% ipython --no-banner

In [1]: import numpy as np

In [2]: from numpy import linalg as LA

In [3]: np.set_printoptions(suppress=True, linewidth=200)

In [4]: def rnd(a):
   ...:     return np.round(a, 2) + 0
   ...: 

In [5]: A2 = np.array([[9, 8], [3, 9]])

In [6]: data = np.tile(A2, (2, 2))

In [7]: print(data)
[[9 8 9 8]
 [3 9 3 9]
 [9 8 9 8]
 [3 9 3 9]]

In [8]: # column 2 repeats column 0

In [9]: W = np.array([[0, 2, 2, -2, 2],
   ...:     [1, 2, 2, 1, -2],
   ...:     [-3, -2, -2, -1, 2],
   ...:     [-1, 1, 0, -2, -3]])

In [10]: beta = np.array([3, 2, -3, 0, 2])

In [11]: H = np.maximum(data @ W + beta, 0)

In [12]: print((H > 0).mean(axis=0))
[0. 1. 1. 0. 0.]

In [13]: print(LA.matrix_rank(H))
2

In [14]: print(H)
[[ 0 26 13  0  0]
 [ 0 29 15  0  0]
 [ 0 26 13  0  0]
 [ 0 29 15  0  0]]

In [15]: basis = np.array([[1, 0, 1], [1, 3, 3], [0, 1, 0], [1, 3, 2], [2, 1, 2]])

In [16]: print((H @ basis).round(6).argmax(axis=1))
[1 1 1 1]

In [17]: print(H @ basis)
[[ 26  91  78]
 [ 29 102  87]
 [ 26  91  78]
 [ 29 102  87]]

In [18]: rng = np.random.default_rng(55)

In [19]: labels = rng.permutation(4)

In [20]: print(labels)
[3 0 1 2]

In [21]: A2 = data[labels][:, labels]

In [22]: print(np.allclose(A2, data))
False

In [23]: basis = np.array([[-0.7, 0.0, -1.5, 0.9]])

In [24]: W0 = np.array([[-2],
    ...:     [3],
    ...:     [2],
    ...:     [-3],
    ...:     [-1],
    ...:     [2],
    ...:     [-3],
    ...:     [0],
    ...:     [3],
    ...:     [-2],
    ...:     [2],
    ...:     [-3],
    ...:     [2]]) @ basis + 0.3 * rng.normal(size=(13, 4))

In [25]: print(rnd(W0))
[[ 1.31  0.43  2.63 -1.78]
 [-1.65 -0.35 -4.26  3.27]
 [-1.27  0.49 -3.04  1.67]
 [ 2.24 -0.43  4.83 -2.69]
 [ 0.31  0.34  1.7  -1.  ]
 [-1.59  0.11 -3.47  1.45]
 [ 2.49  0.11  4.88 -2.63]
 [ 0.52 -0.3   0.39  0.31]
 [-1.72  0.52 -4.57  2.75]
 [ 2.05  0.43  3.35 -2.18]
 [-0.77  0.2  -2.68  1.32]
 [ 2.24 -0.66  4.78 -2.65]
 [-1.29 -0.26 -2.87  1.79]]

In [26]: A2 = np.c_[W0[:, :2] @ np.array([[1, 1], [1, 0]]), np.array([2, -1, -2, -1, -1, 2, 0, 0, 2, 2, 0, -1, -1])]

In [27]: print(rnd(A2))
[[ 1.74  1.31  2.  ]
 [-2.   -1.65 -1.  ]
 [-0.78 -1.27 -2.  ]
 [ 1.81  2.24 -1.  ]
 [ 0.65  0.31 -1.  ]
 [-1.48 -1.59  2.  ]
 [ 2.6   2.49  0.  ]
 [ 0.23  0.52  0.  ]
 [-1.2  -1.72  2.  ]
 [ 2.48  2.05  2.  ]
 [-0.58 -0.77  0.  ]
 [ 1.58  2.24 -1.  ]
 [-1.54 -1.29 -1.  ]]

In [28]: print(LA.matrix_rank(np.c_[W0, A2]))
5

In [29]: print(rnd(LA.norm(LA.qr(W0)[0].T @ A2, axis=0) ** 2 / ((A2 ** 2).sum(axis=0) + 1e-12)))
[1.   1.   0.44]

In [30]: labels = W0[:, 2] > np.median(W0[:, 2])

In [31]: r0 = W0[labels].mean(axis=0) - W0[~labels].mean(axis=0)

In [32]: print(rnd(r0))
[ 2.88 -0.02  6.62 -3.95]

In [33]: print(rnd((((W0 - W0.mean(axis=0)) @ r0 > 0) == labels).mean()))
0.92

In [34]: print(np.argsort(-np.abs(r0).round(6), kind="stable"))
[2 3 0 1]
